In [1]: import numpy as np

In [2]: np.set_printoptions(suppress=True, linewidth=120)

In [3]: def rd(a):
   ...:     return np.round(a, 1) + 0
   ...: 

In [4]: mat = np.array([[0.2, -0.2, 0.6, 0.5],
   ...:     [0.4, -0.7, -0.3, 0.5],
   ...:     [-1.2, -1.2, -1.2, 0.8]])

In [5]: mat[:, 2] *= 5

In [6]: mat
Out[6]: 
array([[ 0.2, -0.2,  3. ,  0.5],
       [ 0.4, -0.7, -1.5,  0.5],
       [-1.2, -1.2, -6. ,  0.8]])

In [7]: U, sv, Vh = np.linalg.svd(mat, full_matrices=False)

In [8]: rd(sv)
Out[8]: array([7.1, 1.2, 0.7])

In [9]: rd(np.cumsum(sv ** 2) / np.sum(sv ** 2))
Out[9]: array([1., 1., 1.])

In [10]: (sv > 1e-8).sum()
Out[10]: np.int64(3)

In [11]: np.allclose(U * sv @ Vh, mat)
Out[11]: True

In [12]: U.shape, sv.shape, Vh.shape
Out[12]: ((3, 3), (3,), (3, 4))

In [13]: rd(np.abs(Vh[0]))
Out[13]: array([0.1, 0.2, 1. , 0.1])

In [14]: rd(U.T @ mat @ Vh.T)
Out[14]: 
array([[7.1, 0. , 0. ],
       [0. , 1.2, 0. ],
       [0. , 0. , 0.7]])

In [15]: W1 = np.array([[-4, 5, 1, 3], [-7, -9, -9, -6], [-3, 3, 7, 1], [7, 7, 5, -7]])

In [16]: c = np.array([2, 2, 2, 0])

In [17]: H = np.maximum(mat @ W1 + c, 0)

In [18]: (H > 0).astype(int)
Out[18]: 
array([[0, 1, 1, 1],
       [1, 1, 1, 1],
       [1, 0, 0, 0]])

In [19]: rd((H > 0).mean(axis=0))
Out[19]: array([0.7, 0.7, 0.7, 0.7])

In [20]: cent = np.array([[9, -9, 3], [9, -2, 4], [-4, 3, -3], [8, 5, -3]])

In [21]: (H @ cent).round(6).argmax(axis=1)
Out[21]: array([0, 0, 0])

In [22]: T = np.stack([mat, 5 * mat, mat[::-1]])

In [23]: rd(np.linalg.norm(T, axis=(1, 2)))
Out[23]: array([ 7.2, 36.1,  7.2])

In [24]: T.shape
Out[24]: (3, 3, 4)

In [25]: np.linalg.matrix_rank(T)
Out[25]: array([3, 3, 3])

In [26]: rd(np.linalg.norm(mat, 2))
Out[26]: np.float64(7.1)

In [27]: K = np.load("sample10.npy")

In [28]: rd(K)
Out[28]: 
array([[0.2, 0.3, 0.2, 0.2],
       [0.3, 0.5, 0.3, 0.3],
       [0.2, 0.3, 0.1, 0.2],
       [0.2, 0.3, 0.2, 0.2]])

In [29]: rng = np.random.default_rng(24)

In [30]: other = K + rng.integers(-2, 3, (4, 1)) @ rng.integers(-2, 3, (1, 4))

In [31]: rd(other)
Out[31]: 
array([[-0.8,  0.3,  2.2,  0.2],
       [-0.7,  0.5,  2.3,  0.3],
       [ 1.2,  0.3, -1.9,  0.2],
       [ 0.2,  0.3,  0.2,  0.2]])

In [32]: np.linalg.matrix_rank(other - K, tol=1e-8)
Out[32]: np.int64(1)

In [33]: rd(other - K)
Out[33]: 
array([[-1.,  0.,  2.,  0.],
       [-1.,  0.,  2.,  0.],
       [ 1.,  0., -2.,  0.],
       [ 0.,  0.,  0.,  0.]])
